% python3 -q
>>> import numpy as np
>>> from numpy import linalg as LA
>>> np.set_printoptions(precision=2, suppress=True, linewidth=100, floatmode="fixed")
>>> def rd(a):
...     return np.round(a, 2) + 0
... 
>>> F = np.diag(np.array([0, 0, -5, 4, -5, -4, 5, 4, -5])) + -1 * np.eye(9, k=1) + -1 * np.eye(9, k=-1)
>>> F
array([[ 0.00, -1.00,  0.00,  0.00,  0.00,  0.00,  0.00,  0.00,  0.00],
       [-1.00,  0.00, -1.00,  0.00,  0.00,  0.00,  0.00,  0.00,  0.00],
       [ 0.00, -1.00, -5.00, -1.00,  0.00,  0.00,  0.00,  0.00,  0.00],
       [ 0.00,  0.00, -1.00,  4.00, -1.00,  0.00,  0.00,  0.00,  0.00],
       [ 0.00,  0.00,  0.00, -1.00, -5.00, -1.00,  0.00,  0.00,  0.00],
       [ 0.00,  0.00,  0.00,  0.00, -1.00, -4.00, -1.00,  0.00,  0.00],
       [ 0.00,  0.00,  0.00,  0.00,  0.00, -1.00,  5.00, -1.00,  0.00],
       [ 0.00,  0.00,  0.00,  0.00,  0.00,  0.00, -1.00,  4.00, -1.00],
       [ 0.00,  0.00,  0.00,  0.00,  0.00,  0.00,  0.00, -1.00, -5.00]])
>>> [round(float(LA.det(F[:i, :i])), 2) + 0 for i in range(1, 10)]
[0.0, -1.0, 5.0, 21.0, -110.0, 419.0, 2205.0, 8401.0, -44210.0]
>>> rd(LA.eigvalsh(F).min())
np.float64(-5.74)
>>> try:
...     LA.cholesky(F)
... except LA.LinAlgError as e:
...     print(e)
... 
Matrix is not positive definite
>>> arr = np.array([[1, 2, 0, 4, 3, 10, 0],
...     [1, 5, 1, 3, 4, 25, 4],
...     [3, 4, 1, 0, 0, 20, 0],
...     [3, 4, 1, 5, 1, 20, 1],
...     [4, 4, 4, 1, 1, 20, 3]])
>>> # column 5 dominates
>>> u, g = arr[2], arr[0]
>>> u @ g
np.int64(211)
>>> pr = (u @ g) / (u @ u) * u
>>> rd(LA.norm(u + g) ** 2 + LA.norm(u - g) ** 2)
np.float64(1112.0)
>>> np.outer(u, g)
array([[  3,   6,   0,  12,   9,  30,   0],
       [  4,   8,   0,  16,  12,  40,   0],
       [  1,   2,   0,   4,   3,  10,   0],
       [  0,   0,   0,   0,   0,   0,   0],
       [  0,   0,   0,   0,   0,   0,   0],
       [ 20,  40,   0,  80,  60, 200,   0],
       [  0,   0,   0,   0,   0,   0,   0]])
>>> M = np.load("layer16.npy")
>>> rd(M)
array([[-0.40,  2.30, -0.80, -1.50,  1.30, -0.70, -0.60, -0.10,  1.60,  0.50,  0.20,  0.50],
       [-1.70,  0.40,  0.40,  0.00, -1.30,  0.30,  0.80,  0.70, -1.00,  0.40, -0.90,  1.00],
       [ 1.80, -1.70, -0.40, -1.20,  0.20, -0.70,  1.10,  0.40, -1.10, -1.00,  1.50, -1.30],
       [-0.60, -0.30,  0.80, -1.70, -0.20, -1.40, -1.40,  1.00, -0.80, -0.20, -1.20,  2.10],
       [-0.62, -0.40,  0.73, -1.70, -0.20, -1.45, -1.40,  1.04, -0.89, -0.14, -1.15,  2.01],
       [ 0.60, -1.40, -0.70,  0.10,  1.60,  1.10, -0.20, -0.30, -1.60, -0.10, -2.70, -0.10],
       [-0.10,  0.10, -0.20,  0.40,  1.20,  0.00,  0.20, -1.00,  0.00,  0.20,  0.40,  0.60],
       [ 0.60,  0.10, -0.80,  0.80,  0.90, -0.20, -1.30,  0.80, -0.10, -0.40, -1.20, -1.20],
       [-0.30, -1.20,  0.00,  1.40, -0.90, -2.60, -0.40,  0.90, -0.50,  0.40,  0.80, -1.60]])
>>> u = np.array([0, 3])
>>> np.polyval(u, M[2])
array([3.00, 3.00, 3.00, 3.00, 3.00, 3.00, 3.00, 3.00, 3.00, 3.00, 3.00, 3.00])
>>> rd(np.convolve(M[2], u))
array([ 0.00,  5.40, -5.10, -1.20, -3.60,  0.60, -2.10,  3.30,  1.20, -3.30, -3.00,  4.50, -3.90])
